>>> import numpy as np
>>> import numpy.linalg as la
>>> np.set_printoptions(suppress=True, linewidth=160)
>>> rnd = lambda a: np.round(a, 2) + 0
>>> J = np.load("data.npy")
>>> rnd(J)
array([[ 0.36, -0.79,  0.07, -0.5 ],
       [-0.79,  0.04,  0.09, -0.61],
       [ 0.07,  0.09,  0.99,  0.06],
       [-0.5 , -0.61,  0.06,  0.61]])
>>> # keeps lengths
>>> ev, evecs = la.eigh(J)
>>> x0 = np.array([-1, 2, -2, 0])
>>> rnd(x0 @ J @ x0 / (x0 @ x0)), ev[0], ev[-1]
(np.float64(0.8), np.float64(-1.0), np.float64(1.0))
>>> rnd(np.abs(J).sum(axis=1).max()), np.abs(ev).max()
(np.float64(1.78), np.float64(1.0))
>>> rnd(la.eigvalsh(J[1:, 1:]))
array([-0.36,  1.  ,  1.  ])
>>> rnd(x0 @ J @ x0)
np.float64(7.21)
>>> ev, evecs = la.eigh(J)
>>> rnd(evecs.T @ evecs)
array([[1., 0., 0., 0.],
       [0., 1., 0., 0.],
       [0., 0., 1., 0.],
       [0., 0., 0., 1.]])
>>> rnd(la.eigvalsh(J @ J))
array([1., 1., 1., 1.])
>>> np.unique(ev.round(6) + 0, return_counts=True)[1]
array([1, 3])
>>> ev.sum(), np.trace(J)
(np.float64(2.0), np.float64(2.0))
>>> (ev > 1e-8).sum(), (ev < -1e-8).sum()
(np.int64(3), np.int64(1))
>>> rnd(J.T @ J)
array([[1., 0., 0., 0.],
       [0., 1., 0., 0.],
       [0., 0., 1., 0.],
       [0., 0., 0., 1.]])
>>> x0 = np.array([4, -4, 2, 5])
>>> rnd(la.inv(J))
array([[ 0.36, -0.79,  0.07, -0.5 ],
       [-0.79,  0.04,  0.09, -0.61],
       [ 0.07,  0.09,  0.99,  0.06],
       [-0.5 , -0.61,  0.06,  0.61]])
>>> [p for p in range(1, 25) if np.allclose(la.matrix_power(J, p), np.eye(4))]
[2, 4, 6, 8, 10, 12, 14, 16, 18, 20, 22, 24]
>>> K = np.loadtxt("x.csv", delimiter=",")
>>> K
array([[ 38., -54.,  36.,  18.],
       [-54.,  83., -54., -27.],
       [ 36., -54.,  38.,  18.],
       [ 18., -27.,  18.,  11.]])
>>> Uu, sig, VT = la.svd(K, full_matrices=False)
>>> np.abs(Uu[:, 0]).round(6).argmax()
np.int64(1)
>>> rnd(np.cumsum(sig ** 2) / np.sum(sig ** 2))
array([1., 1., 1., 1.])
>>> rnd(VT @ VT.T)
array([[1., 0., 0., 0.],
       [0., 1., 0., 0.],
       [0., 0., 1., 0.],
       [0., 0., 0., 1.]])
>>> rnd(Uu.T @ K @ VT.T)
array([[164.,   0.,   0.,   0.],
       [  0.,   2.,   0.,   0.],
       [  0.,   0.,   2.,   0.],
       [  0.,   0.,   0.,   2.]])
>>> rnd(Uu.T @ Uu)
array([[1., 0., 0., 0.],
       [0., 1., 0., 0.],
       [0., 0., 1., 0.],
       [0., 0., 0., 1.]])
>>> Uu.shape, sig.shape, VT.shape
((4, 4), (4,), (4, 4))
>>> rnd(sig)
array([164.,   2.,   2.,   2.])
>>> rnd(sig / sig[0])
array([1.  , 0.01, 0.01, 0.01])
